% python3 -q
>>> import numpy as np
>>> from numpy import linalg as LA
>>> np.set_printoptions(precision=2, suppress=True, linewidth=200, floatmode="fixed")
>>> rnd = lambda a: np.round(a, 2) + 0
>>> W0 = np.loadtxt("arr.csv", delimiter=",")
>>> W0
array([[-0.80,  0.00, -0.90],
       [-0.73, -0.18, -0.90],
       [ 0.00,  0.30, -0.50]])
>>> proj = np.triu(np.array([[-4, -6, 0], [-2, -9, 8], [-4, 6, -9]]), 1) + np.eye(3)
>>> A2 = proj @ W0 @ LA.inv(proj)
>>> rnd(A2)
array([[   3.58,   22.56, -175.98],
       [  -0.73,   -2.16,   12.38],
       [   0.00,    0.30,   -2.90]])
>>> rnd(np.einsum("ij,ji->", W0, W0))
np.float64(0.38)
>>> np.kron(np.eye(2, dtype=int), W0)
array([[-0.80,  0.00, -0.90, -0.00,  0.00, -0.00],
       [-0.73, -0.18, -0.90, -0.00, -0.00, -0.00],
       [ 0.00,  0.30, -0.50,  0.00,  0.00, -0.00],
       [-0.00,  0.00, -0.00, -0.80,  0.00, -0.90],
       [-0.00, -0.00, -0.00, -0.73, -0.18, -0.90],
       [ 0.00,  0.00, -0.00,  0.00,  0.30, -0.50]])
>>> rnd(LA.det(2 * W0)), rnd(LA.det(W0))
(np.float64(-0.73), np.float64(-0.09))
>>> rnd(LA.eigvals(W0).sum().real)
np.float64(-1.48)
>>> vec = np.array([1, 0, 2])
>>> target = W0 @ vec
>>> rnd(target)
array([-2.60, -2.53, -1.00])
>>> rnd(LA.solve(W0, 2 * target))
array([2.00, 0.00, 4.00])
>>> rnd(LA.solve(W0.T, W0[2]))
array([0.00, 0.00, 1.00])
>>> rnd(LA.solve(W0, W0[:, 0]))
array([1.00, 0.00, 0.00])
>>> t = np.radians(90)
>>> R = np.eye(3)
>>> R[2, 2] = R[1, 1] = np.cos(t)
>>> R[2, 1], R[1, 2] = -np.sin(t), np.sin(t)
>>> rnd(R)
array([[ 1.00,  0.00,  0.00],
       [ 0.00,  0.00,  1.00],
       [ 0.00, -1.00,  0.00]])
>>> A2 = W0 @ R.T
>>> np.allclose(W0 @ W0.T, A2 @ A2.T)
True
>>> np.abs(A2 - W0).max(axis=0)
array([0.00, 0.90, 1.08])
>>> A = np.load("case14.npy")
>>> A
array([[ 3,  0,  0,  1],
       [ 2,  2,  2,  2],
       [11,  8,  8,  9]])
>>> Uu, sig, VT = LA.svd(A)
>>> V = VT[:(sig > 1e-8).sum()]
>>> rng = np.random.default_rng(17233)
>>> vec = A[0] + 2 * A[2] + rng.integers(2) * np.eye(4)[0]
>>> vec
array([26.00, 16.00, 16.00, 19.00])
>>> rnd(LA.norm(vec - V.T @ V @ vec))
np.float64(0.29)
>>> np.allclose(V.T @ V @ vec, vec)
False
>>> LA.matrix_rank(np.vstack([A, vec]))
np.int64(3)
>>> Uu, sig, VT = LA.svd(A)
>>> rnd(sig)
array([18.74,  2.22,  0.00])
>>> A2 = Uu[:, :2] @ np.diag(sig[:2]) @ VT[:2]
>>> rnd(np.abs(A - A2).max())
np.float64(0.0)
>>> rnd(A2)
array([[ 3.00,  0.00,  0.00,  1.00],
       [ 2.00,  2.00,  2.00,  2.00],
       [11.00,  8.00,  8.00,  9.00]])
>>> LA.matrix_rank(A, rtol=0.05)
np.int64(2)
>>> rnd(LA.norm(A - A2, 2)), rnd(sig[2])
(np.float64(0.0), np.float64(0.0))
>>> Uu, sig = LA.svd(W0)
Traceback (most recent call last):
  File "<python-input-44>", line 1, in <module>
    Uu, sig = LA.svd(W0)
    ^^^^^^^
ValueError: too many values to unpack (expected 2)
>>> Uu, sig, VT = LA.svd(W0, full_matrices=False)
>>> (sig > 1e-8).sum()
np.int64(3)
>>> Uu.shape, sig.shape, VT.shape
((3, 3), (3,), (3, 3))
>>> rnd(sig)
array([1.72, 0.45, 0.12])
>>> np.allclose(Uu * sig @ VT, W0)
True
>>> rnd(np.cumsum(sig ** 2) / np.sum(sig ** 2))
array([0.93, 1.00, 1.00])
>>> rnd(np.sqrt((sig ** 2).sum())), rnd(LA.norm(W0))
(np.float64(1.78), np.float64(1.78))
>>> rnd(Uu.T @ W0 @ VT.T)
array([[1.72, 0.00, 0.00],
       [0.00, 0.45, 0.00],
       [0.00, 0.00, 0.12]])
>>> t = np.radians(120)
>>> R = np.eye(4)
>>> R[1, 1] = R[2, 2] = np.cos(t)
>>> R[1, 2], R[2, 1] = -np.sin(t), np.sin(t)
>>> rnd(R)
array([[ 1.00,  0.00,  0.00,  0.00],
       [ 0.00, -0.50, -0.87,  0.00],
       [ 0.00,  0.87, -0.50,  0.00],
       [ 0.00,  0.00,  0.00,  1.00]])
>>> A2 = A @ R.T
>>> np.allclose(LA.norm(A, axis=1), LA.norm(A2, axis=1))
True
>>> rnd(A2)
array([[  3.00,   0.00,   0.00,   1.00],
       [  2.00,  -2.73,   0.73,   2.00],
       [ 11.00, -10.93,   2.93,   9.00]])
>>> F = np.loadtxt("sample10.csv", delimiter=",")
>>> F
array([[-2.00,  1.00,  1.00],
       [ 1.00, -2.00,  1.00],
       [ 1.00,  1.00, -2.00]])
>>> # symmetric, so the eigenvalues are real
>>> W = np.array([[2, 3], [5, 4], [6, 2]])
>>> c = np.array([3, 0])
>>> act = np.maximum(F @ W + c, 0)
>>> LA.matrix_rank(act)
np.int64(2)
>>> (act > 0).astype(int)
array([[1, 0],
       [1, 0],
       [0, 1]])
>>> C = np.array([[-2, -3], [-3, -3]])
>>> W @ C
array([[-13, -15],
       [-22, -27],
       [-18, -24]])
>>> (act @ C).round(6).argmax(axis=1)
array([0, 0, 0])
>>> rk = LA.matrix_rank(F)
>>> rk
np.int64(2)
>>> ns = LA.svd(F)[2][rk:].T
>>> LA.matrix_rank(F.T @ F), LA.matrix_rank(F @ F.T)
(np.int64(2), np.int64(2))
>>> rnd(ns[:, 0] / ns[np.abs(ns[:, 0]).round(6).argmax(), 0])
array([1.00, 1.00, 1.00])
>>> np.allclose(F @ ns, 0)
True
>>> ns.shape
(3, 1)
>>> X = np.loadtxt("mat.csv", delimiter=",")
>>> X
array([[-0.15, -1.53, -2.03, -1.12],
       [-0.18, -2.38, -3.48, -1.76],
       [-0.05, -0.12,  0.04, -0.07],
       [ 0.34,  2.18,  1.75,  0.74],
       [-0.03, -1.31, -2.76, -1.36],
       [-0.10,  0.04,  1.70,  1.01],
       [ 0.45,  3.64,  3.54,  1.49],
       [-0.31, -3.13, -4.03, -1.95],
       [-0.14, -1.61, -1.62, -0.77],
       [-0.08, -1.21, -1.82, -0.94],
       [ 0.29,  2.36,  2.33,  0.85],
       [ 0.11,  1.04,  1.23,  0.63],
       [-0.04, -0.07,  0.36,  0.23],
       [ 0.23,  1.34,  0.87,  0.32],
       [ 0.08,  1.19,  1.29,  0.34],
       [ 0.13,  0.72,  0.79,  0.25],
       [-0.42, -3.43, -3.75, -2.02],
       [-0.08, -1.48, -3.11, -1.95]])
>>> Uu, sig, VT = LA.svd(F)
>>> np.argmax(sig[:-1] / (sig[1:] + 1e-6)) + 1
np.int64(2)
>>> rnd(sig)
array([3.00, 3.00, 0.00])
>>> A2 = Uu[:, :2] @ np.diag(sig[:2]) @ VT[:2]
>>> rnd(LA.norm(F - A2, 2)), rnd(sig[2])
(np.float64(0.0), np.float64(0.0))
>>> rnd(A2)
array([[-2.00,  1.00,  1.00],
       [ 1.00, -2.00,  1.00],
       [ 1.00,  1.00, -2.00]])
